$ python -q
>>> import numpy as np
>>> import numpy.linalg as la
>>> np.set_printoptions(suppress=True, linewidth=200)
>>> A = np.load("test10.npy")
>>> print(A)
[[1 0 0 0 0]
 [0 5 0 0 1]
 [0 0 0 0 0]
 [0 5 0 1 5]
 [0 1 0 0 0]]
>>> print(la.lstsq(A[:-1].T, A[-1])[2])
3
>>> print(np.round(A @ la.pinv(A) @ A, 3) + 0)
[[1. 0. 0. 0. 0.]
 [0. 5. 0. 0. 1.]
 [0. 0. 0. 0. 0.]
 [0. 5. 0. 1. 5.]
 [0. 1. 0. 0. 0.]]
>>> print(np.allclose(A[:-1].T @ la.lstsq(A[:-1].T, A[-1])[0], A[-1]))
False
>>> print(np.round(la.norm(A, 2) / la.norm(A), 3))
0.953
>>> print([round(float(x), 3) for x in la.svd(A, compute_uv=False)[:3]])
[8.466, 2.513, 1.0]
>>> print(la.cond(A) > 100)
True
>>> W = np.array([[2, -3, -3, -2, 1, -1],
...     [-3, -1, -2, 1, -1, -2],
...     [3, -2, 2, -1, -3, 1],
...     [-2, 2, -1, 3, 0, -3],
...     [-2, -2, -3, 3, 1, -1]])
>>> b = np.array([2, 2, 2, 1, 1, 2])
>>> act = np.maximum(A @ W + b, 0)
>>> print(act)
[[ 4  0  0  0  2  1]
 [ 0  0  0  9  0  0]
 [ 2  2  2  1  1  2]
 [ 0  0  0 24  1  0]
 [ 0  1  0  2  0  0]]
>>> print((act > 0).mean(axis=0))
[0.4 0.4 0.2 0.8 0.6 0.4]
>>> print((act > 0).astype(int))
[[1 0 0 0 1 1]
 [0 0 0 1 0 0]
 [1 1 1 1 1 1]
 [0 0 0 1 1 0]
 [0 1 0 1 0 0]]
>>> W2 = np.array([[0, -1, -1],
...     [3, 2, 0],
...     [-2, -1, -3],
...     [-3, -1, 3],
...     [2, -3, -1],
...     [-2, 3, -1]])
>>> print(act @ W2)
[[  2  -7  -7]
 [-27  -9  27]
 [ -3   2  -8]
 [-70 -27  71]
 [ -3   0   6]]
>>> def softmax(z):
...     e = np.exp(z - z.max(axis=-1, keepdims=True))
...     return e / e.sum(axis=-1, keepdims=True)
... 
>>> print(np.round(softmax(act[1]), 3) + 0)
[0.    0.    0.    0.999 0.    0.   ]
>>> print(np.round(softmax(act[1] + -1), 3) + 0)
[0.    0.    0.    0.999 0.    0.   ]
>>> print(softmax(act).sum(axis=1))
[1. 1. 1. 1. 1.]
>>> scores = act @ act.T / np.sqrt(6)
>>> print(softmax(scores).round(6).argmax(axis=1))
[0 3 3 3 3]
>>> print(np.round(softmax(scores), 3) + 0)
[[0.974 0.    0.025 0.    0.   ]
 [0.    0.    0.    1.    0.   ]
 [0.005 0.001 0.054 0.94  0.   ]
 [0.    0.    0.    1.    0.   ]
 [0.    0.    0.    1.    0.   ]]
>>> E = np.loadtxt("w.csv", delimiter=",")
>>> print(E)
[[ -2.105 -21.921 -12.096 -12.105  -6.955]
 [  3.864  -8.648  -8.677   0.431  -5.242]
 [  5.431   0.593  -0.066   6.115   3.222]
 [  3.94    4.35   -0.821   4.277   1.538]
 [  5.068  -2.75  -11.388   3.015  -9.522]
 [ -6.859   5.137   5.543  -5.139  -1.562]
 [  1.369  20.636  12.095  10.299  12.469]
 [  2.34  -10.863  -4.137  -1.202  -2.545]
 [ -1.661  -5.532  -0.98   -3.661  -3.524]
 [ -0.594  11.339  11.687   6.667   8.547]
 [  0.503  14.512   4.689   4.947   5.467]
 [  5.618  -2.338 -10.945   2.812  -9.276]]
>>> Ac = E - E.mean(axis=0)
>>> U, s, Vt = la.svd(Ac, full_matrices=False)
>>> print(round(float((s ** 2).sum() ** 2 / (s ** 4).sum()), 3))
1.438
>>> print(s.round(3))
[53.223 20.838 12.28   4.752  1.114]
>>> print(np.round(Vt[0] * np.sign(Vt[0, np.abs(Vt[0]).argmax()]), 3))
[-0.025  0.715  0.493  0.295  0.398]
>>> print(np.searchsorted(np.cumsum(s ** 2) / (s ** 2).sum(), 0.9) + 1)
2
>>> print(np.round(s ** 2 / (s ** 2).sum(), 3) + 0)
[0.823 0.126 0.044 0.007 0.   ]
>>> Ac = (E - E.mean(axis=0)) / E.std(axis=0)
>>> print(np.argwhere(np.abs(Ac) > 2))
[[0 3]
 [5 0]]
>>> b = la.lstsq(np.delete(Ac, 0, axis=1), Ac[:, 0])[0]
>>> print(round(1 - np.var(Ac[:, 0] - np.delete(Ac, 0, axis=1) @ b), 3))
0.986
>>> print(b.round(3))
[-0.493 -0.896  1.205  0.299]
>>> proj = E @ la.solve(E.T @ E, E.T)
>>> print(np.round(np.trace(proj), 3))
5.0
>>> J = np.loadtxt("x.csv", delimiter=",")
>>> print(J)
[[-1.54   1.834 -0.838  1.421]
 [ 5.698 -3.143  2.936 -2.848]
 [-3.025  4.384 -1.544  1.937]
 [-1.651  0.989 -0.067  0.477]
 [-3.731  4.191 -0.774  2.12 ]
 [ 4.669 -2.375  4.143 -4.375]
 [-0.736  3.249  0.899  2.466]
 [ 6.333 -2.584  4.713 -2.524]
 [ 5.143 -3.584  2.258 -1.465]
 [ 3.501 -3.741  2.581 -2.359]
 [-2.137  3.506 -0.278  2.172]
 [-3.346  4.292 -2.209  3.113]
 [-3.134  3.603  0.902  1.41 ]
 [ 5.52  -3.925  2.45  -3.18 ]
 [ 4.312 -2.92   2.421 -1.938]
 [ 6.773 -1.363  2.404 -2.044]
 [ 4.678 -1.913  2.155 -3.724]
 [-1.511  4.46  -0.312  1.876]
 [-2.392  3.109 -0.013  3.612]
 [ 6.79  -3.065  2.543 -3.008]
 [ 5.437 -3.595  1.725 -3.477]
 [ 4.461 -2.479  2.776 -1.73 ]
 [ 5.309 -2.909  1.958 -2.931]
 [-3.095  3.357  0.53   2.493]
 [-0.954  4.554 -0.35   2.936]
 [ 6.271 -1.797  2.899 -2.466]
 [-3.152  3.446 -1.237  3.009]
 [-1.796  4.86  -1.467  0.957]
 [-2.726  3.697  1.531  4.452]
 [ 5.932 -3.771  2.175 -2.774]
 [-2.333  3.234  0.806  1.733]]
>>> theta = np.radians(36)
>>> Rm = np.eye(5)
>>> Rm[0, 0] = Rm[2, 2] = np.cos(theta)
>>> Rm[0, 2], Rm[2, 0] = -np.sin(theta), np.sin(theta)
>>> print(Rm.round(3))
[[ 0.809  0.    -0.588  0.     0.   ]
 [ 0.     1.     0.     0.     0.   ]
 [ 0.588  0.     0.809  0.     0.   ]
 [ 0.     0.     0.     1.     0.   ]
 [ 0.     0.     0.     0.     1.   ]]
>>> out = A @ Rm.T
>>> print(np.allclose(A @ A.T, out @ out.T))
True
>>> print(out.round(3))
[[0.809 0.    0.588 0.    0.   ]
 [0.    5.    0.    0.    1.   ]
 [0.    0.    0.    0.    0.   ]
 [0.    5.    0.    1.    5.   ]
 [0.    1.    0.    0.    0.   ]]
>>> print(np.round(np.abs(out - A).max(axis=0), 3))
[0.191 0.    0.588 0.    0.   ]
>>> print(round(la.det(Rm), 3), np.round(np.trace(Rm), 3))
1.0 4.618
>>> print(np.round(la.norm(J, axis=0), 3))
[23.388 18.693 11.559 14.728]
>>> print(round(la.norm(J) ** 2 / la.norm(J, 2) ** 2, 3))
1.126
>>> print(round(la.norm(J, "nuc"), 3))
52.278
>>> print(round(la.norm(J[12] - J[5]), 3))
11.857
>>> print(la.norm(J, axis=1).argmax())
7
>>> print(round(la.norm(J[12], 1), 3), np.round(la.norm(J[12], np.inf), 3))
9.049 3.603
>>> proj = J @ la.solve(J.T @ J, J.T)
>>> print(la.matrix_rank(np.eye(31) - proj))
27
>>> print(round(float(np.trace(proj)), 3))
4.0
>>> print(np.round(proj @ J[:, 1], 3))
[ 1.834 -3.143  4.384  0.989  4.191 -2.375  3.249 -2.584 -3.584 -3.741  3.506  4.292  3.603 -3.925 -2.92  -1.363 -1.913  4.46   3.109 -3.065 -3.595 -2.479 -2.909  3.357  4.554 -1.797  3.446  4.86
  3.697 -3.771  3.234]
>>> vec = np.array([-2, -2, 3, 0])
>>> h = np.maximum(J @ vec, 0)
>>> print(np.round(J.T @ h, 3))
[ 222.182 -127.773  155.847 -115.719]
>>> print(np.flatnonzero(h > 1e-9))
[ 1  3  5  7  8  9 12 13 14 16 19 20 21 22 23 28 29 30]
>>> print(J * (h > 1e-9)[:, None])
[[-0.     0.    -0.     0.   ]
 [ 5.698 -3.143  2.936 -2.848]
 [-0.     0.    -0.     0.   ]
 [-1.651  0.989 -0.067  0.477]
 [-0.     0.    -0.     0.   ]
 [ 4.669 -2.375  4.143 -4.375]
 [-0.     0.     0.     0.   ]
 [ 6.333 -2.584  4.713 -2.524]
 [ 5.143 -3.584  2.258 -1.465]
 [ 3.501 -3.741  2.581 -2.359]
 [-0.     0.    -0.     0.   ]
 [-0.     0.    -0.     0.   ]
 [-3.134  3.603  0.902  1.41 ]
 [ 5.52  -3.925  2.45  -3.18 ]
 [ 4.312 -2.92   2.421 -1.938]
 [ 0.    -0.     0.    -0.   ]
 [ 4.678 -1.913  2.155 -3.724]
 [-0.     0.    -0.     0.   ]
 [-0.     0.    -0.     0.   ]
 [ 6.79  -3.065  2.543 -3.008]
 [ 5.437 -3.595  1.725 -3.477]
 [ 4.461 -2.479  2.776 -1.73 ]
 [ 5.309 -2.909  1.958 -2.931]
 [-3.095  3.357  0.53   2.493]
 [-0.     0.    -0.     0.   ]
 [ 0.    -0.     0.    -0.   ]
 [-0.     0.    -0.     0.   ]
 [-0.     0.    -0.     0.   ]
 [-2.726  3.697  1.531  4.452]
 [ 5.932 -3.771  2.175 -2.774]
 [-2.333  3.234  0.806  1.733]]
>>> T = np.stack([A, -1 * A, A[::-1]])
>>> print(np.einsum("bij,cij->bc", T, T))
[[ 79 -79  60]
 [-79  79 -60]
 [ 60 -60  79]]
>>> print(np.round(la.det(T), 3))
[0. 0. 0.]
>>> print(T.shape)
(3, 5, 5)
>>> feats = np.load("case11.npy")
>>> print(feats)
[[4 2 1 3 5 5]
 [2 4 2 1 3 5]
 [1 2 4 2 1 3]
 [3 1 2 4 2 1]
 [5 3 1 2 4 2]
 [5 5 3 1 2 4]]
>>> vals, vecs = la.eigh(feats)
>>> vec = np.array([4, 5, 6, 8, 1, 4])
>>> print((np.sign(vecs[:, -1].round(6)) == np.sign(vecs[0, -1].round(6))).astype(int))
[1 1 1 1 1 1]
>>> print(np.abs(feats).sum(axis=1).max(), round(float(np.abs(vals).max()), 3))
20 17.278
>>> print(np.round(vecs * np.maximum(vals, 0) @ vecs.T, 3))
[[5.163 2.727 1.297 2.703 4.273 3.837]
 [2.727 4.455 2.186 0.814 2.545 4.273]
 [1.297 2.186 4.076 1.924 0.814 2.703]
 [2.703 0.814 1.924 4.076 2.186 1.297]
 [4.273 2.545 0.814 2.186 4.455 2.727]
 [3.837 4.273 2.703 1.297 2.727 5.163]]
>>> print(round(vec @ feats @ vec / (vec @ vec), 3), np.round(vals[0], 3), np.round(vals[-1], 3))
12.924 -3.387 17.278
>>> out = feats / la.norm(feats, axis=1, keepdims=True)
>>> gram = out @ out.T
>>> print(gram[5].round(3))
[0.825 0.917 0.813 0.718 0.888 1.   ]
>>> print(round(np.degrees(np.arccos(np.clip(gram[5, 2], -1, 1))), 3))
35.647
>>> print(np.argwhere(np.triu(np.abs(gram) > 0.95, 1)))
[]
>>> print(feats.reshape(-1, 2))
[[4 2]
 [1 3]
 [5 5]
 [2 4]
 [2 1]
 [3 5]
 [1 2]
 [4 2]
 [1 3]
 [3 1]
 [2 4]
 [2 1]
 [5 3]
 [1 2]
 [4 2]
 [5 5]
 [3 1]
 [2 4]]
>>> print(feats.reshape(2, -1))
[[4 2 1 3 5 5 2 4 2 1 3 5 1 2 4 2 1 3]
 [3 1 2 4 2 1 5 3 1 2 4 2 5 5 3 1 2 4]]
>>> T = feats.reshape(6, 2, -1)
>>> print(T.transpose(1, 0, 2))
[[[4 2 1]
  [2 4 2]
  [1 2 4]
  [3 1 2]
  [5 3 1]
  [5 5 3]]

 [[3 5 5]
  [1 3 5]
  [2 1 3]
  [4 2 1]
  [2 4 2]
  [1 2 4]]]
>>> print(T.shape)
(6, 2, 3)
>>> print(np.einsum("ihd,jhd->hij", T, T).shape)
(2, 6, 6)
>>> print(np.swapaxes(T, 1, 2)[0])
[[4 3]
 [2 5]
 [1 5]]
>>> U, s, Vt = la.svd(feats, full_matrices=False)
>>> print(np.round(Vt @ Vt.T, 3) + 0)
[[1. 0. 0. 0. 0. 0.]
 [0. 1. 0. 0. 0. 0.]
 [0. 0. 1. 0. 0. 0.]
 [0. 0. 0. 1. 0. 0.]
 [0. 0. 0. 0. 1. 0.]
 [0. 0. 0. 0. 0. 1.]]
>>> print(np.round(np.abs(Vt[0]), 3))
[0.493 0.419 0.286 0.286 0.419 0.493]
>>> print(np.round(s / s[0], 3))
[1.    0.272 0.222 0.196 0.052 0.04 ]
>>> print(np.abs(U[:, 0]).round(6).argmax())
0
>>> print(np.round(np.sqrt((s ** 2).sum()), 3), round(float(la.norm(feats)), 3))
18.655 18.655
>>> print(round(float(la.det(feats)), 3))
-649.0
>>> print(np.trace(feats))
24
>>> F = np.array([[0.4, -1.6, 0.2, -0.1],
...     [0.5, 1.8, 1.7, -0.5],
...     [3.0, -1.4, 0.0, -1.1],
...     [-0.8, 0.4, 1.0, 2.1],
...     [-0.4, 0.4, -0.5, -0.2],
...     [0.4, -0.2, 0.5, -0.1],
...     [-0.2, 0.7, -0.4, 0.6],
...     [1.1, 0.6, -1.1, 0.2],
...     [1.9, 1.1, -0.5, -0.2],
...     [-0.9, 0.1, -0.8, -0.9],
...     [0.9, -0.4, 1.6, 1.4],
...     [0.7, -0.8, 0.0, 1.1],
...     [0.3, -0.3, 1.0, -1.7],
...     [-0.1, 0.2, -0.7, 0.5],
...     [-0.6, -0.5, -1.1, -0.4],
...     [-1.8, -0.5, 0.0, 0.7],
...     [2.0, 0.3, -1.6, -0.7],
...     [2.1, -1.4, -0.5, -0.5],
...     [0.5, 0.3, -1.4, -0.4],
...     [3.2, 1.0, -0.6, 0.8],
...     [-0.3, 0.6, -0.6, -0.8],
...     [0.4, 1.3, 0.4, 3.5],
...     [0.7, 0.7, -0.4, -0.2]])
>>> F[17] *= 20
>>> print(F)
[[  0.4  -1.6   0.2  -0.1]
 [  0.5   1.8   1.7  -0.5]
 [  3.   -1.4   0.   -1.1]
 [ -0.8   0.4   1.    2.1]
 [ -0.4   0.4  -0.5  -0.2]
 [  0.4  -0.2   0.5  -0.1]
 [ -0.2   0.7  -0.4   0.6]
 [  1.1   0.6  -1.1   0.2]
 [  1.9   1.1  -0.5  -0.2]
 [ -0.9   0.1  -0.8  -0.9]
 [  0.9  -0.4   1.6   1.4]
 [  0.7  -0.8   0.    1.1]
 [  0.3  -0.3   1.   -1.7]
 [ -0.1   0.2  -0.7   0.5]
 [ -0.6  -0.5  -1.1  -0.4]
 [ -1.8  -0.5   0.    0.7]
 [  2.    0.3  -1.6  -0.7]
 [ 42.  -28.  -10.  -10. ]
 [  0.5   0.3  -1.4  -0.4]
 [  3.2   1.   -0.6   0.8]
 [ -0.3   0.6  -0.6  -0.8]
 [  0.4   1.3   0.4   3.5]
 [  0.7   0.7  -0.4  -0.2]]
>>> # row 17 dominates
>>> out = np.c_[F[:, :3] @ np.array([[4, -7, 6], [-3, -9, 3], [-5, 2, 3]]), np.array([-2, 0, 0, -3, -1, -1, -2, 0, 2, -1, -3, 0, 3, -2, 3, -3, -3, -2, -1, -2, 0, 3, 3])]
>>> print(out.round(3) + 0)
[[  5.4  12.   -1.8  -2. ]
 [-11.9 -16.3  13.5   0. ]
 [ 16.2  -8.4  13.8   0. ]
 [ -9.4   4.   -0.6  -3. ]
 [ -0.3  -1.8  -2.7  -1. ]
 [ -0.3   0.    3.3  -1. ]
 [ -0.9  -5.7  -0.3  -2. ]
 [  8.1 -15.3   5.1   0. ]
 [  6.8 -24.2  13.2   2. ]
 [  0.1   3.8  -7.5  -1. ]
 [ -3.2   0.5   9.   -3. ]
 [  5.2   2.3   1.8   0. ]
 [ -2.9   2.6   3.9   3. ]
 [  2.5  -2.5  -2.1  -2. ]
 [  4.6   6.5  -8.4   3. ]
 [ -5.7  17.1 -12.3  -3. ]
 [ 15.1 -19.9   8.1  -3. ]
 [302.  -62.  138.   -2. ]
 [  8.1  -9.   -0.3  -1. ]
 [ 12.8 -32.6  20.4  -2. ]
 [  0.   -4.5  -1.8   0. ]
 [ -4.3 -13.7   7.5   3. ]
 [  2.7 -12.    5.1   3. ]]
>>> print(np.round(la.norm(out - F @ la.lstsq(F, out)[0], axis=0), 3) + 0)
[0.    0.    0.    9.491]
>>> print(np.round(la.lstsq(F, out[:, 0])[0], 3) + 0)
[ 4. -3. -5.  0.]
>>> print(la.matrix_rank(out))
4
